% ipython --no-banner

In [1]: import numpy as np

In [2]: np.set_printoptions(precision=2, suppress=True, linewidth=160)

In [3]: rnd = lambda a: np.round(a, 2) + 0

In [4]: Y = np.array([[0], [2], [2], [1]])

In [5]: basis = np.array([[-1, 0, -2]])

In [6]: feats = Y @ basis

In [7]: feats
Out[7]: 
array([[ 0,  0,  0],
       [-2,  0, -4],
       [-2,  0, -4],
       [-1,  0, -2]])

In [8]: # rows 1 and 2 are equal

In [9]: r = np.linalg.matrix_rank(feats)

In [10]: r
Out[10]: np.int64(1)

In [11]: N = np.linalg.svd(feats)[2][r:].T

In [12]: np.linalg.matrix_rank(feats.T @ feats), np.linalg.matrix_rank(feats @ feats.T)
Out[12]: (np.int64(1), np.int64(1))

In [13]: N.shape
Out[13]: (3, 2)

In [14]: mat = np.array([[1.25, 0.0, 2.38],
    ...:     [5.26, 0.0, 8.4],
    ...:     [-0.57, 0.0, -0.35],
    ...:     [1.01, 0.0, 2.01],
    ...:     [3.92, 0.0, 6.38],
    ...:     [-1.54, 0.0, -1.82],
    ...:     [2.17, 0.0, 3.75],
    ...:     [-0.61, 0.0, -0.42],
    ...:     [0.65, 0.0, 1.47],
    ...:     [1.24, 0.0, 2.35],
    ...:     [2.42, 0.0, 4.14],
    ...:     [0.45, 0.0, 1.17],
    ...:     [1.83, 0.0, 3.24],
    ...:     [2.9, 0.0, 4.85],
    ...:     [1.1, 0.0, 2.15]])

In [15]: mat
Out[15]: 
array([[ 1.25,  0.  ,  2.38],
       [ 5.26,  0.  ,  8.4 ],
       [-0.57,  0.  , -0.35],
       [ 1.01,  0.  ,  2.01],
       [ 3.92,  0.  ,  6.38],
       [-1.54,  0.  , -1.82],
       [ 2.17,  0.  ,  3.75],
       [-0.61,  0.  , -0.42],
       [ 0.65,  0.  ,  1.47],
       [ 1.24,  0.  ,  2.35],
       [ 2.42,  0.  ,  4.14],
       [ 0.45,  0.  ,  1.17],
       [ 1.83,  0.  ,  3.24],
       [ 2.9 ,  0.  ,  4.85],
       [ 1.1 ,  0.  ,  2.15]])

In [16]: # looks like rank 2

In [17]: Uu, sigma, vt = np.linalg.svd(mat)

In [18]: np.argmax(sigma[:-1] / (sigma[1:] + 1e-6)) + 1
Out[18]: np.int64(2)

In [19]: rnd(sigma)
Out[19]: array([16.65,  0.76,  0.  ])

In [20]: Y = Uu[:, :2] @ np.diag(sigma[:2]) @ vt[:2]

In [21]: rnd(np.abs(mat - Y).max())
Out[21]: np.float64(0.0)

In [22]: rnd(np.linalg.norm(mat - Y, 2)), sigma[2]
Out[22]: (np.float64(0.0), np.float64(0.0))

In [23]: np.linalg.matrix_rank(mat, rtol=0.05)
Out[23]: np.int64(1)

In [24]: np.linalg.matrix_rank(Y)
Out[24]: np.int64(2)

In [25]: x = np.array([1, 3, 3])

In [26]: (mat @ x).argmax()
Out[26]: np.int64(1)

In [27]: x @ mat
---------------------------------------------------------------------------
ValueError                                Traceback (most recent call last)
Cell In[27], line 1
----> 1 x @ mat

ValueError: matmul: Input operand 1 has a mismatch in its core dimension 0, with gufunc signature (n?,k),(k,m?)->(n?,m?) (size 15 is different from 3)

In [28]: mat @ np.eye(3)[2]
Out[28]: array([ 2.38,  8.4 , -0.35,  2.01,  6.38, -1.82,  3.75, -0.42,  1.47,  2.35,  4.14,  1.17,  3.24,  4.85,  2.15])

In [29]: r = np.linalg.matrix_rank(mat)

In [30]: r
Out[30]: np.int64(2)

In [31]: N = np.linalg.svd(mat)[2][r:].T

In [32]: [int(np.linalg.matrix_rank(mat[:i])) for i in range(1, len(mat) + 1)]
Out[32]: [1, 2, 2, 2, 2, 2, 2, 2, 2, 2, 2, 2, 2, 2, 2]

In [33]: [int(np.linalg.matrix_rank(np.delete(mat, i, axis=0))) for i in range(15)]
Out[33]: [2, 2, 2, 2, 2, 2, 2, 2, 2, 2, 2, 2, 2, 2, 2]

In [34]: N @ N.T
Out[34]: 
array([[0., 0., 0.],
       [0., 1., 0.],
       [0., 0., 0.]])

In [35]: N[:, 0] / N[np.abs(N[:, 0]).round(6).argmax(), 0]
Out[35]: array([0., 1., 0.])
